>>> import numpy as np
>>> np.set_printoptions(precision=2, suppress=True, linewidth=160)
>>> mat = np.array([[-2, -1, -1, -2, 0, 0, 0, -2],
...     [1, 2, 2, 1, 3, 3, 3, 1],
...     [2, 3, 3, 2, 4, 4, 4, 2],
...     [1, 2, 2, 1, 3, 3, 3, 1],
...     [3, 4, 4, 3, 5, 5, 5, 3]])
>>> print(mat)
[[-2 -1 -1 -2  0  0  0 -2]
 [ 1  2  2  1  3  3  3  1]
 [ 2  3  3  2  4  4  4  2]
 [ 1  2  2  1  3  3  3  1]
 [ 3  4  4  3  5  5  5  3]]
>>> # column 2 repeats column 1
>>> U, sig, Vt = np.linalg.svd(mat)
>>> evecs = Vt[:(sig > 1e-8).sum()]
>>> rng = np.random.default_rng(68715)
>>> x0 = mat[0] + 5 * mat[4] + rng.integers(2) * np.eye(8)[7]
>>> print(x0)
[13. 19. 19. 13. 25. 25. 25. 13.]
>>> print(round(float(np.linalg.norm(x0 - evecs.T @ evecs @ x0)), 2))
0.0
>>> print(evecs.T @ evecs)
[[ 0.29  0.12  0.12  0.29 -0.04 -0.04 -0.04  0.29]
 [ 0.12  0.13  0.13  0.12  0.13  0.13  0.13  0.12]
 [ 0.12  0.13  0.13  0.12  0.13  0.13  0.13  0.12]
 [ 0.29  0.12  0.12  0.29 -0.04 -0.04 -0.04  0.29]
 [-0.04  0.13  0.13 -0.04  0.29  0.29  0.29 -0.04]
 [-0.04  0.13  0.13 -0.04  0.29  0.29  0.29 -0.04]
 [-0.04  0.13  0.13 -0.04  0.29  0.29  0.29 -0.04]
 [ 0.29  0.12  0.12  0.29 -0.04 -0.04 -0.04  0.29]]
>>> print(round(np.linalg.norm(mat, 2) / np.linalg.norm(mat), 2))
0.98
>>> print(np.linalg.matrix_rank(mat, rtol=0.1))
2
>>> print([round(float(x), 2) for x in np.linalg.svd(mat, compute_uv=False)[:3]])
[17.04, 3.4, 0.0]
>>> print(np.abs(np.diag(np.linalg.qr(mat)[1])) > 1e-9)
[ True  True False False False]
>>> print(np.unique(mat.round(6), axis=0).shape)
(4, 8)
>>> print(np.allclose(mat[:-1].T @ np.linalg.lstsq(mat[:-1].T, mat[-1])[0], mat[-1]))
True
>>> print(np.round(mat @ np.linalg.pinv(mat) @ mat, 2) + 0)
[[-2. -1. -1. -2.  0.  0.  0. -2.]
 [ 1.  2.  2.  1.  3.  3.  3.  1.]
 [ 2.  3.  3.  2.  4.  4.  4.  2.]
 [ 1.  2.  2.  1.  3.  3.  3.  1.]
 [ 3.  4.  4.  3.  5.  5.  5.  3.]]
>>> print(np.linalg.lstsq(mat[:-1].T, mat[-1])[2])
2
